$ python3 -q
>>> import numpy as np
>>> from numpy import linalg as LA
>>> np.set_printoptions(precision=2, suppress=True, linewidth=100, legacy="1.25")
>>> mat = np.load("x.npy")
>>> mat
array([[ -2,  -2,  -2,  -2,  -2,  -2,  -2],
       [ -2,  -4,  -4,  -4,  -4,  -4,  -4],
       [ -2,  -4,  -6,  -6,  -6,  -6,  -6],
       [ -2,  -4,  -6,  -8,  -8,  -8,  -8],
       [ -2,  -4,  -6,  -8, -10, -10, -10],
       [ -2,  -4,  -6,  -8, -10, -12, -12],
       [ -2,  -4,  -6,  -8, -10, -12, -14]])
>>> # symmetric
>>> evals, evecs = LA.eigh(mat)
>>> (evals > 1e-8).sum(), (evals < -1e-8).sum()
(0, 7)
>>> evals
array([-45.76,  -5.24,  -2.  ,  -1.12,  -0.76,  -0.6 ,  -0.52])
>>> evals.sum(), np.trace(mat)
(-56.0, -56)
>>> np.round(evecs.T @ evecs, 2) + 0
array([[1., 0., 0., 0., 0., 0., 0.],
       [0., 1., 0., 0., 0., 0., 0.],
       [0., 0., 1., 0., 0., 0., 0.],
       [0., 0., 0., 1., 0., 0., 0.],
       [0., 0., 0., 0., 1., 0., 0.],
       [0., 0., 0., 0., 0., 1., 0.],
       [0., 0., 0., 0., 0., 0., 1.]])
>>> np.unique(evals.round(6) + 0, return_counts=True)[1]
array([1, 1, 1, 1, 1, 1, 1])
>>> evecs @ np.diag(evals) @ evecs.T
array([[ -2.,  -2.,  -2.,  -2.,  -2.,  -2.,  -2.],
       [ -2.,  -4.,  -4.,  -4.,  -4.,  -4.,  -4.],
       [ -2.,  -4.,  -6.,  -6.,  -6.,  -6.,  -6.],
       [ -2.,  -4.,  -6.,  -8.,  -8.,  -8.,  -8.],
       [ -2.,  -4.,  -6.,  -8., -10., -10., -10.],
       [ -2.,  -4.,  -6.,  -8., -10., -12., -12.],
       [ -2.,  -4.,  -6.,  -8., -10., -12., -14.]])
>>> F = np.load("w.npy")
>>> F
array([[ 1,  1,  3,  2,  1,  3,  0,  3],
       [ 1, 14,  3, 11,  3,  5, 10,  9],
       [ 3,  3,  9,  6,  3,  9,  0,  9],
       [ 2, 11,  6, 13,  2,  6,  6, 12],
       [ 1,  3,  3,  2,  2,  4,  2,  3],
       [ 3,  5,  9,  6,  4, 10,  2,  9],
       [ 0, 10,  0,  6,  2,  2,  8,  4],
       [ 3,  9,  9, 12,  3,  9,  4, 13]])
>>> np.unique(F.round(6), axis=0).shape
(8, 8)
>>> np.round(F @ LA.pinv(F) @ F, 2) + 0
array([[ 1.,  1.,  3.,  2.,  1.,  3.,  0.,  3.],
       [ 1., 14.,  3., 11.,  3.,  5., 10.,  9.],
       [ 3.,  3.,  9.,  6.,  3.,  9.,  0.,  9.],
       [ 2., 11.,  6., 13.,  2.,  6.,  6., 12.],
       [ 1.,  3.,  3.,  2.,  2.,  4.,  2.,  3.],
       [ 3.,  5.,  9.,  6.,  4., 10.,  2.,  9.],
       [ 0., 10.,  0.,  6.,  2.,  2.,  8.,  4.],
       [ 3.,  9.,  9., 12.,  3.,  9.,  4., 13.]])
>>> LA.lstsq(F[:-1].T, F[-1])[2]
3
>>> np.allclose(F[:-1].T @ LA.lstsq(F[:-1].T, F[-1])[0], F[-1])
True
>>> round(np.trace(LA.pinv(F) @ F), 2)
3.0
